In [1]: import numpy as np

In [2]: np.set_printoptions(precision=2, suppress=True, linewidth=200)

In [3]: rnd = lambda a: np.round(a, 2) + 0

In [4]: rng = np.random.default_rng(87)

In [5]: A = np.triu(rng.random((3, 3)) < 0.8, 1).astype(int)

In [6]: A = A + A.T

In [7]: print(A)
[[0 1 1]
 [1 0 1]
 [1 1 0]]

In [8]: P = np.triu(np.array([[0, -3, -3], [-3, 3, 3], [-1, 0, -1]]), 1) + np.eye(3)

In [9]: B = P @ A @ np.linalg.inv(P)

In [10]: print(P @ A - A @ P)
[[-6. -3. -6.]
 [ 3.  6.  3.]
 [ 0.  3.  0.]]

In [11]: print(rnd(np.poly(B)))
[ 1.  0. -3. -2.]

In [12]: print(B)
[[ -6. -20.  40.]
 [  4.  15. -32.]
 [  1.   4.  -9.]]

In [13]: O, vecs = np.linalg.qr(A[:, :2])[0], np.linalg.qr(A[:, 2:])[0]

In [14]: sig = np.linalg.svd(O.T @ vecs, compute_uv=False)

In [15]: print(rnd(sig))
[0.58]

In [16]: print((sig > 0.9).sum())
0

In [17]: vals, vecs = np.linalg.eig(A)

In [18]: print(rnd(np.sort(np.linalg.eigvals(A.T))))
[-1. -1.  2.]

In [19]: print(rnd(np.sort(np.linalg.eigvals(np.linalg.inv(A)))))
[-1.  -1.   0.5]

In [20]: print(rnd(vals))
[-1.  2. -1.]

In [21]: z = rng.permutation(3)

In [22]: print(z)
[2 1 0]

In [23]: B = A[z][:, z]

In [24]: print(np.diag(B))
[0 0 0]

In [25]: print(rnd(np.linalg.det(B)), rnd(np.linalg.det(A[z])))
2.0 -2.0

In [26]: print(np.allclose(B, A))
True

In [27]: print(rnd(np.sort(np.abs(np.linalg.eigvals(B)))))
[1. 1. 2.]

In [28]: print(B)
[[0 1 1]
 [1 0 1]
 [1 1 0]]

In [29]: print(A @ np.ones(3))
[2. 2. 2.]

In [30]: print((A @ A)[0])
[2 1 1]

In [31]: m1 = np.load("sample12.npy")

In [32]: print(m1)
[[-0.35  2.08 -1.16  2.13 -0.47]
 [ 2.1   4.58  3.87 -3.36 -1.94]
 [-0.09 -0.21 -3.72 -0.39 -0.14]
 [-1.74 -1.63 -2.98  1.24 -0.26]
 [ 1.54  4.79  2.27 -3.8  -1.79]
 [ 0.83  2.51 -2.08  2.26 -2.76]
 [ 2.35  3.11  2.49 -2.7  -1.04]
 [-0.49 -0.4  -3.28 -2.47 -2.9 ]
 [-0.45 -0.71 -2.82 -2.28  0.2 ]
 [ 1.76  4.69  1.91 -3.85 -1.24]
 [-0.14  1.8  -2.28  1.64 -2.32]
 [-0.67  0.28 -3.35  0.15  0.42]
 [ 0.82  2.57 -1.67  3.41 -1.5 ]
 [-1.37  0.49 -5.72  0.74 -1.25]]

In [33]: B = A / np.sqrt((A ** 2).mean(axis=1, keepdims=True))

In [34]: print(rnd(np.linalg.norm(B, axis=1)))
[1.73 1.73 1.73]

In [35]: print(np.linalg.matrix_rank(A - A.mean(axis=1, keepdims=True)))
2

In [36]: P = m1 @ np.linalg.solve(m1.T @ m1, m1.T)

In [37]: print(rnd(np.trace(P)))
5.0

In [38]: print(rnd(np.linalg.eigvalsh(P)))
[0. 0. 0. 0. 0. 0. 0. 0. 0. 1. 1. 1. 1. 1.]

In [39]: print(rnd(np.diag(P)))
[0.34 0.31 0.36 0.23 0.37 0.41 0.36 0.7  0.29 0.34 0.24 0.28 0.42 0.36]

In [40]: print(np.allclose(P @ P, P))
True

In [41]: vals, vecs = np.linalg.eigh(A)

In [42]: print(rnd(vecs.T @ A @ vecs))
[[-1.  0.  0.]
 [ 0. -1.  0.]
 [ 0.  0.  2.]]

In [43]: print(rnd(np.abs(vecs[:, -1])))
[0.58 0.58 0.58]

In [44]: print(np.unique(vals.round(6) + 0, return_counts=True)[1])
[2 1]

In [45]: print(rnd(vecs @ np.diag(vals) @ vecs.T))
[[0. 1. 1.]
 [1. 0. 1.]
 [1. 1. 0.]]

In [46]: print((vals > 1e-8).sum(), (vals < -1e-8).sum())
1 2

In [47]: print(vals.sum(), np.trace(A))
0.0 0

In [48]: Z = m1[[0, 4]].astype(float)

In [49]: for _ in range(3):
    ...:     z = np.linalg.norm(m1[:, None] - Z, axis=-1).argmin(axis=1)
    ...:     Z = np.array([m1[z == j].mean(axis=0) for j in range(2)])
    ...: 

In [50]: print(z)
[0 1 0 0 1 0 1 0 0 1 0 0 0 0]

In [51]: print(rnd(Z))
[[-0.36  0.68 -2.91  0.64 -1.1 ]
 [ 1.94  4.29  2.64 -3.43 -1.5 ]]

In [52]: print(np.abs(Z[1] - Z[0]).argmax())
2

In [53]: data = np.triu(rng.random((4, 4)) < 0.6, 1).astype(int)

In [54]: data = data + data.T

In [55]: print(data)
[[0 1 1 1]
 [1 0 1 1]
 [1 1 0 1]
 [1 1 1 0]]

In [56]: B = np.linalg.inv(data)

In [57]: print(rnd(np.linalg.cond(data)))
3.0

In [58]: print(rnd(np.linalg.slogdet(data)[0]))
-1.0

In [59]: print(rnd(np.linalg.det(data) * B))
[[ 2. -1. -1. -1.]
 [-1.  2. -1. -1.]
 [-1. -1.  2. -1.]
 [-1. -1. -1.  2.]]

In [60]: print(rnd(np.linalg.inv(B)))
[[0. 1. 1. 1.]
 [1. 0. 1. 1.]
 [1. 1. 0. 1.]
 [1. 1. 1. 0.]]

In [61]: J = np.load("block16.npy")

In [62]: print(J)
[[6. 1. 1.]
 [1. 6. 1.]
 [1. 1. 6.]]

In [63]: vals, vecs = np.linalg.eigh(J)

In [64]: print(np.unique(vals.round(6) + 0, return_counts=True)[1])
[2 1]

In [65]: print(rnd(np.linalg.eigvalsh(J + 3 * np.eye(3))))
[ 8.  8. 11.]

In [66]: print(rnd(np.abs(vecs[:, -1])))
[0.58 0.58 0.58]

In [67]: print(rnd(vecs @ np.diag(vals) @ vecs.T))
[[6. 1. 1.]
 [1. 6. 1.]
 [1. 1. 6.]]

In [68]: print(np.abs(vecs[:, -1]).round(6).argmax())
0
